$ ipython --no-banner

In [1]: import numpy as np

In [2]: import numpy.linalg as la

In [3]: np.set_printoptions(precision=2, suppress=True, linewidth=120)

In [4]: def tidy(a):
   ...:     return np.round(a, 2) + 0
   ...: 

In [5]: feats = np.load("test7.npy")

In [6]: feats
Out[6]: 
array([[0, 0, 0, 0],
       [4, 0, 0, 0],
       [0, 0, 0, 0],
       [0, 0, 0, 4]])

In [7]: tidy(np.trace(la.pinv(feats) @ feats))
Out[7]: np.float64(2.0)

In [8]: np.unique(feats.round(6), axis=0).shape
Out[8]: (3, 4)

In [9]: np.abs(np.diag(la.qr(feats)[1])) > 1e-9
Out[9]: array([ True, False, False,  True])

In [10]: Y = np.array([[1, 8], [3, 9], [0, 4]])

In [11]: Z = np.array([[-2, -1, 1, 3], [3, -1, 3, 0]])

In [12]: F = Y @ Z

In [13]: F
Out[13]: 
array([[ 22,  -9,  25,   3],
       [ 21, -12,  30,   9],
       [ 12,  -4,  12,   0]])

In [14]: Y = F / la.norm(F, axis=1)
---------------------------------------------------------------------------
ValueError                                Traceback (most recent call last)
Cell In[14], line 1
----> 1 Y = F / la.norm(F, axis=1)

ValueError: operands could not be broadcast together with shapes (3,4) (3,) 

In [15]: Y = F / la.norm(F, axis=1, keepdims=True)

In [16]: cov = Y @ Y.T

In [17]: tidy(np.degrees(np.arccos(np.clip(cov[0, 1], -1, 1))))
Out[17]: np.float64(10.57)

In [18]: tidy(cov[0])
Out[18]: array([1.  , 0.98, 0.99])

In [19]: rank = la.matrix_rank(F)

In [20]: rank
Out[20]: np.int64(2)

In [21]: N = la.svd(F)[2][rank:].T

In [22]: la.matrix_rank(F.T @ F), la.matrix_rank(F @ F.T)
Out[22]: (np.int64(2), np.int64(2))

In [23]: np.allclose(F @ N, 0)
Out[23]: True

In [24]: J = np.load("mat.npy")

In [25]: J
Out[25]: 
array([[-15.76, -18.72,  -8.12],
       [ -9.9 , -11.99,  -4.26],
       [ -9.89, -11.98,  -4.25],
       [ -4.38,  -5.47,  -1.17],
       [ -3.94,  -4.92,  -0.97],
       [ -3.33,  -4.18,  -0.72],
       [ -1.88,  -2.35,  -0.25],
       [ -1.77,  -2.21,  -0.22],
       [ -1.57,  -1.95,  -0.18],
       [ -1.48,  -1.84,  -0.17],
       [ -0.18,  -0.19,  -0.07],
       [  1.45,   1.24,   1.42],
       [  1.76,   1.48,   1.79],
       [  3.56,   2.95,   3.99],
       [  5.37,   4.47,   6.22],
       [  7.18,   6.  ,   8.44],
       [  9.55,   8.04,  11.34],
       [ 10.66,   9.  ,  12.69],
       [ 11.07,   9.35,  13.19],
       [ 12.83,  10.89,  15.31],
       [ 13.72,  11.67,  16.38],
       [ 13.96,  11.88,  16.68],
       [ 20.48,  17.65,  24.46],
       [ 24.72,  21.44,  29.47],
       [ 28.86,  25.17,  34.33]])

In [26]: hat = J @ la.solve(J.T @ J, J.T)

In [27]: tidy(hat @ J[:, 0])
Out[27]: 
array([-15.76,  -9.9 ,  -9.89,  -4.38,  -3.94,  -3.33,  -1.88,  -1.77,  -1.57,  -1.48,  -0.18,   1.45,   1.76,   3.56,
         5.37,   7.18,   9.55,  10.66,  11.07,  12.83,  13.72,  13.96,  20.48,  24.72,  28.86])

In [28]: left, sigma, vt = la.svd(F)

In [29]: tidy(sigma)
Out[29]: array([55.08,  5.97,  0.  ])

In [30]: Y = left[:, :2] @ np.diag(sigma[:2]) @ vt[:2]

In [31]: la.matrix_rank(F, rtol=0.05)
Out[31]: np.int64(2)

In [32]: tidy(Y)
Out[32]: 
array([[ 22.,  -9.,  25.,   3.],
       [ 21., -12.,  30.,   9.],
       [ 12.,  -4.,  12.,   0.]])

In [33]: E = np.array([[16, 0, -20, -16], [0, 9, 3, 0], [-20, 3, 26, 20], [-16, 0, 20, 16]])

In [34]: cov = E.T @ E

In [35]: la.matrix_rank(cov)
Out[35]: np.int64(2)

In [36]: (E @ E.T).shape
Out[36]: (4, 4)

In [37]: tidy(la.svd(E, compute_uv=False) ** 2)
Out[37]: array([3309.24,   89.76,    0.  ,    0.  ])

In [38]: cov
Out[38]: 
array([[  912,   -60, -1160,  -912],
       [  -60,    90,   105,    60],
       [-1160,   105,  1485,  1160],
       [ -912,    60,  1160,   912]])

In [39]: np.trace(cov), (E ** 2).sum()
Out[39]: (np.int64(3399), np.int64(3399))

In [40]: np.diag(cov)
Out[40]: array([ 912,   90, 1485,  912])

In [41]: rank = la.matrix_rank(cov)

In [42]: rank
Out[42]: np.int64(2)

In [43]: N = la.svd(cov)[2][rank:].T

In [44]: tidy(N @ N.T)
Out[44]: 
array([[ 0.71, -0.11,  0.33,  0.29],
       [-0.11,  0.06, -0.18,  0.11],
       [ 0.33, -0.18,  0.53, -0.33],
       [ 0.29,  0.11, -0.33,  0.71]])

In [45]: np.allclose(cov @ N, 0)
Out[45]: True

In [46]: hat = np.triu(np.array([[0, 2, 1, 0], [-2, 2, -1, 2], [1, -2, -2, -1], [1, -1, -1, -2]]), 1) + np.eye(4)

In [47]: Y = hat @ E @ la.inv(hat)

In [48]: tidy(la.det(Y))
Out[48]: np.float64(0.0)

In [49]: Y
Out[49]: 
array([[ -4.,  29.,  45.,  -9.],
       [-12.,  30.,  59.,  11.],
       [ -4.,  11.,  21.,   3.],
       [-16.,  32.,  68.,  20.]])

In [50]: hat @ E - E @ hat
Out[50]: 
array([[-20., -11.,  16.,   0.],
       [-12.,  -3.,  23.,  -3.],
       [ 16.,  40.,   3.,   4.],
       [  0.,  32.,  16.,  20.]])

In [51]: np.einsum("ii->", Y)
Out[51]: np.float64(67.0)

In [52]: tidy(la.eigvals(Y))
Out[52]: array([57.53,  9.47,  0.  ,  0.  ])

In [53]: np.einsum("ij,ji->", Y, Y)
Out[53]: np.float64(3399.0)

In [54]: np.kron(np.eye(2, dtype=int), Y)
Out[54]: 
array([[ -4.,  29.,  45.,  -9.,  -0.,   0.,   0.,  -0.],
       [-12.,  30.,  59.,  11.,  -0.,   0.,   0.,   0.],
       [ -4.,  11.,  21.,   3.,  -0.,   0.,   0.,   0.],
       [-16.,  32.,  68.,  20.,  -0.,   0.,   0.,   0.],
       [ -0.,   0.,   0.,  -0.,  -4.,  29.,  45.,  -9.],
       [ -0.,   0.,   0.,   0., -12.,  30.,  59.,  11.],
       [ -0.,   0.,   0.,   0.,  -4.,  11.,  21.,   3.],
       [ -0.,   0.,   0.,   0., -16.,  32.,  68.,  20.]])

In [55]: tidy(np.poly(Y))
Out[55]: array([  1., -67., 545.,   0.,   0.])

In [56]: tidy(la.det(2 * Y)), tidy(la.det(Y))
Out[56]: (np.float64(0.0), np.float64(0.0))

In [57]: tidy(la.det(Y[::-1]))
Out[57]: np.float64(0.0)
